% python3 -q
>>> import numpy as np
>>> np.set_printoptions(precision=1, suppress=True, linewidth=140, legacy="1.25")
>>> feats = np.load("w.npy")
>>> print(feats)
[[ 10   0   4  -5   7]
 [ -3   4   1   3   0]
 [-12 -24   6  12   6]
 [  6  40  -2  -9 -12]
 [-13   4   9   8  -6]
 [-31 -20  27  29   7]
 [ 26  -8 -30 -22   1]]
>>> # null space of dimension 1
>>> print(np.linalg.cond(feats) > 100)
True
>>> rng = np.random.default_rng(214756)
>>> B = feats + rng.integers(-2, 3, (7, 4)) @ rng.integers(-2, 3, (4, 5))
>>> print(B)
[[  9  -1   4   0   8]
 [ -5   2  -1   7   0]
 [-19 -23  10  11   5]
 [  8  42  -5 -12 -10]
 [-19  -2  11  12 -12]
 [-35 -23  25  29   4]
 [ 28  -9 -30 -22   0]]
>>> print(np.round(np.linalg.svd(B - feats, compute_uv=False), 1) + 0)
[14.6  7.9  5.6  4.4  0. ]
>>> print(np.abs(B - feats).sum(axis=1))
[ 8 10 14 12 24 12  4]
>>> print(B - feats)
[[-1 -1  0  5  1]
 [-2 -2 -2  4  0]
 [-7  1  4 -1 -1]
 [ 2  2 -3 -3  2]
 [-6 -6  2  4 -6]
 [-4 -3 -2  0 -3]
 [ 2 -1  0  0 -1]]
>>> u = np.array([5, 0])
>>> print(np.polyval(u, feats[4]))
[-65  20  45  40 -30]
>>> print(np.correlate(feats[4], feats[3], "full"))
[ 156   69 -118 -705   64  422  386 -192  -36]
>>> u = np.array([-5, 2, -2, -1])
>>> data = u[np.abs(np.subtract.outer(np.arange(4), np.arange(4)))]
>>> print(data)
[[-5  2 -2 -1]
 [ 2 -5  2 -2]
 [-2  2 -5  2]
 [-1 -2  2 -5]]
>>> # equal to its transpose
>>> B = np.linalg.inv(data)
>>> print(round(float(np.linalg.det(data) * np.linalg.det(B)), 1))
1.0
>>> print(np.round(np.linalg.det(data) * B, 1) + 0)
[[-81. -36.  36.  45.]
 [-36. -72.   0.  36.]
 [ 36.   0. -72. -36.]
 [ 45.  36. -36. -81.]]
>>> print(np.linalg.inv(B))
[[-5.  2. -2. -1.]
 [ 2. -5.  2. -2.]
 [-2.  2. -5.  2.]
 [-1. -2.  2. -5.]]
>>> print(B.round(1) + 0)
[[-0.4 -0.2  0.2  0.2]
 [-0.2 -0.3  0.   0.2]
 [ 0.2  0.  -0.3 -0.2]
 [ 0.2  0.2 -0.2 -0.4]]
>>> print(np.allclose(B, data.T))
False
>>> print(np.round(data @ B, 1) + 0)
[[1. 0. 0. 0.]
 [0. 1. 0. 0.]
 [0. 0. 1. 0.]
 [0. 0. 0. 1.]]
>>> print(np.round(np.linalg.slogdet(data)[0], 1))
1.0
>>> print(np.allclose(data @ data.T, data.T @ data))
True
>>> print(round(np.linalg.det(data), 1))
216.0
>>> print(np.allclose(data, data.T))
True
>>> print((data - data.T) / 2)
[[0. 0. 0. 0.]
 [0. 0. 0. 0.]
 [0. 0. 0. 0.]
 [0. 0. 0. 0.]]
>>> print(data @ data)
[[ 34 -22  22   2]
 [-22  37 -28  22]
 [ 22 -28  37 -22]
 [  2  22 -22  34]]
>>> B = feats / np.linalg.norm(feats, axis=1, keepdims=True)
>>> G = B @ B.T
>>> print((G - 2 * np.eye(7)).round(6).argmax(axis=1))
[6 4 5 1 1 2 0]
>>> print(np.argwhere(np.triu(np.abs(G) > 0.95, 1)))
[]
>>> print(np.linalg.norm(B, axis=1))
[1. 1. 1. 1. 1. 1. 1.]
>>> F = np.load("case1.npy")
>>> print(F)
[[ 1 -1 -1  1 -1  1  1 -1]
 [ 1 -1  1 -1 -1  1 -1  1]
 [ 1 -1  1 -1  1 -1  1 -1]
 [ 1  1 -1 -1  1  1 -1 -1]
 [ 1  1  1  1  1  1  1  1]
 [ 1  1  1  1 -1 -1 -1 -1]
 [ 1 -1 -1  1  1 -1 -1  1]
 [ 1  1 -1 -1 -1 -1  1  1]]
>>> U, s, Vh = np.linalg.svd(F, full_matrices=False)
>>> print(np.allclose(U * s @ Vh, F))
True
>>> print(np.round(U.T @ U, 1) + 0)
[[1. 0. 0. 0. 0. 0. 0. 0.]
 [0. 1. 0. 0. 0. 0. 0. 0.]
 [0. 0. 1. 0. 0. 0. 0. 0.]
 [0. 0. 0. 1. 0. 0. 0. 0.]
 [0. 0. 0. 0. 1. 0. 0. 0.]
 [0. 0. 0. 0. 0. 1. 0. 0.]
 [0. 0. 0. 0. 0. 0. 1. 0.]
 [0. 0. 0. 0. 0. 0. 0. 1.]]
>>> t3 = np.stack([F, 3 * F, F[::-1]])
>>> print(np.einsum("bij,cij->bc", t3, t3))
[[ 64 192   0]
 [192 576   0]
 [  0   0  64]]
>>> B = np.linalg.inv(F)
>>> print(np.linalg.det(F) * B)
[[-512. -512. -512. -512. -512. -512. -512. -512.]
 [ 512.  512.  512. -512. -512. -512.  512. -512.]
 [ 512. -512. -512.  512. -512. -512.  512.  512.]
 [-512.  512.  512.  512. -512. -512. -512.  512.]
 [ 512.  512. -512. -512. -512.  512. -512.  512.]
 [-512. -512.  512. -512. -512.  512.  512.  512.]
 [-512.  512. -512.  512. -512.  512.  512. -512.]
 [ 512. -512.  512.  512. -512.  512. -512. -512.]]
>>> print((np.abs(B) > 1e-9).astype(int))
[[1 1 1 1 1 1 1 1]
 [1 1 1 1 1 1 1 1]
 [1 1 1 1 1 1 1 1]
 [1 1 1 1 1 1 1 1]
 [1 1 1 1 1 1 1 1]
 [1 1 1 1 1 1 1 1]
 [1 1 1 1 1 1 1 1]
 [1 1 1 1 1 1 1 1]]
>>> print(np.allclose(B, F.T))
False
>>> print(round(np.linalg.cond(F), 1))
1.0
